>>> import numpy as np
>>> np.set_printoptions(suppress=True, linewidth=100)
>>> rd = lambda a: np.round(a, 3) + 0
>>> feats = np.load("test5.npy")
>>> print(feats)
[[0 0 0 0]
 [0 3 0 0]
 [0 3 0 0]
 [0 0 2 3]]
>>> print(feats - feats[0])
[[0 0 0 0]
 [0 3 0 0]
 [0 3 0 0]
 [0 0 2 3]]
>>> print(np.diff(feats, axis=0))
[[ 0  3  0  0]
 [ 0  0  0  0]
 [ 0 -3  2  3]]
>>> print(np.linalg.matrix_rank(feats))
2
>>> print(np.unravel_index(np.abs(feats).argmax(), feats.shape))
(np.int64(1), np.int64(1))
>>> print(feats.sum(axis=0))
[0 6 2 3]
>>> print(feats.mean(axis=0))
[0.   1.5  0.5  0.75]
>>> J = np.load("m.npy")
>>> print(J)
[[-31   0   1]
 [ -2 -57  -1]
 [  3  -3  13]]
>>> f = np.array([0, 2, 1])
>>> Y = J + np.outer(f, np.eye(3)[2])
>>> print(rd(np.linalg.det(Y) / np.linalg.det(J)), rd(1 + np.linalg.solve(J, f)[2]))
1.068 1.068
>>> O = J.astype(float).copy()
>>> for j in range(3):
...     O[:, j] -= O[:, :j] @ (O[:, :j].T @ O[:, j])
...     O[:, j] /= np.linalg.norm(O[:, j])
... 
>>> print(rd(O))
[[-0.993  0.059  0.1  ]
 [-0.064 -0.997 -0.052]
 [ 0.096 -0.058  0.994]]
>>> x0 = np.array([-2, 1, 0])
>>> y = J @ x0
>>> print(y)
[ 62 -53  -9]
>>> print(rd(np.linalg.solve(J, y)))
[-2.  1.  0.]
>>> print(rd(np.linalg.solve(J.T, J[1])))
[0. 1. 0.]
>>> print(rd(np.linalg.solve(J, -1 * y)))
[ 2. -1.  0.]
>>> f = np.array([2, 2, 0, 1])
>>> arr = f[np.abs(np.subtract.outer(np.arange(4), np.arange(4)))]
>>> print(arr)
[[2 2 0 1]
 [2 2 2 0]
 [0 2 2 2]
 [1 0 2 2]]
>>> x0 = np.array([2, -3, -3, 3])
>>> y = arr @ x0
>>> coef, lr = np.zeros(4), 1 / np.linalg.norm(arr, 2) ** 2
>>> for i in range(15):
...     coef -= lr * arr.T @ (arr @ coef - y)
...     if i % 5 == 0: print(i, round(np.linalg.norm(arr @ coef - y), 3))
... 
0 7.358
5 5.153
10 3.637
>>> print(rd(np.linalg.cond(arr)))
3.866
>>> print(rd(coef))
[ 0.999 -2.233 -2.105  1.871]
>>> E = np.load("out2.npy")
>>> print(E)
[[0 1]
 [0 0]
 [0 2]]
>>> print(np.argsort(-np.linalg.norm(E, axis=0).round(6), kind="stable")[:3])
[1 0]
>>> print(rd(np.linalg.norm(E, 2) / np.linalg.norm(E)))
1.0
>>> rank = np.linalg.matrix_rank(E)
>>> print(rank)
1
>>> N = np.linalg.svd(E)[2][rank:].T
>>> print(N @ N.T)
[[1. 0.]
 [0. 0.]]
>>> print(N.shape)
(2, 1)
>>> print(E @ E.T)
[[1 0 2]
 [0 0 0]
 [2 0 4]]
>>> rng = np.random.default_rng(5672)
>>> Y = E + rng.integers(-2, 3, (3, 1)) @ rng.integers(-2, 3, (1, 2))
>>> print(Y)
[[-2  3]
 [-4  4]
 [ 4 -2]]
>>> print(np.linalg.matrix_rank(Y - E, tol=1e-8))
1
>>> W = np.array([[-5, -3, 0, -9, 4], [0, 5, 1, -5, 3]])
>>> coef = np.array([1, 3, 3, 2, 2])
>>> act = np.maximum(E @ W + coef, 0)
>>> print((act > 0).astype(int))
[[1 1 1 0 1]
 [1 1 1 1 1]
 [1 1 1 0 1]]
>>> print(np.linalg.matrix_rank(act))
3
>>> print(rd((act > 0).mean(axis=0)))
[1.    1.    1.    0.333 1.   ]
>>> C = np.array([[1, 2], [2, -1], [1, 3], [1, 3], [2, -2]])
>>> print(act @ C)
[[ 31  -4]
 [ 16  10]
 [ 48 -12]]
